% python3 -q
>>> import numpy as np
>>> import numpy.linalg as la
>>> np.set_printoptions(precision=3, suppress=True, linewidth=100, sign=" ")
>>> F = np.load("sample12.npy")
>>> F
array([[ 0, -4,  0, -2,  6, -3, -5, -5, -1,  1,  2,  1,  0],
       [ 4,  0,  3, -2,  2,  1, -2,  5, -4,  4, -4,  0,  0],
       [ 0, -3,  0, -2, -3,  0, -5,  2,  3, -5, -2, -4,  2],
       [ 2,  2,  2,  0, -2, -1, -4,  1,  6, -2,  1,  3, -3],
       [-6, -2,  3,  2,  0, -1,  1, -6,  1,  5, -3, -1,  1],
       [ 3, -1,  0,  1,  1,  0,  1, -3,  0,  0,  0, -1, -5],
       [ 5,  2,  5,  4, -1, -1,  0,  4, -3, -6, -1, -4, -5],
       [ 5, -5, -2, -1,  6,  3, -4,  0,  0, -4,  0,  2,  1],
       [ 1,  4, -3, -6, -1,  0,  3,  0,  0,  0, -1, -2,  0],
       [-1, -4,  5,  2, -5,  0,  6,  4,  0,  0,  1,  4, -3],
       [-2,  4,  2, -1,  3,  0,  1,  0,  1, -1,  0, -1, -1],
       [-1,  0,  4, -3,  1,  1,  4, -2,  2, -4,  1,  0,  1],
       [ 0,  0, -2,  3, -1,  5,  5, -1,  0,  3,  1, -1,  0]])
>>> vec = np.array([4, 0, 4, 4, 2, 0, 5, 0, 2, 5, 3, 2, 1])
>>> np.round(la.eigvals(F).real, 3) + 0
array([ 0.,  0.,  0.,  0.,  0.,  0.,  0.,  0.,  0.,  0.,  0.,  0.,  0.])
>>> round(float(la.det(F)), 3)
-0.0
>>> np.round(la.svd(F, compute_uv=False), 3) + 0
array([ 17.049,  17.049,  12.245,  12.245,  10.314,  10.314,   8.798,   8.798,   6.095,   6.095,
         2.335,   2.335,   0.   ])
>>> vec @ F @ vec
np.int64(0)
>>> O = la.solve(np.eye(13) - F, np.eye(13) + F)
>>> round(float(la.det(O)), 3)
1.0
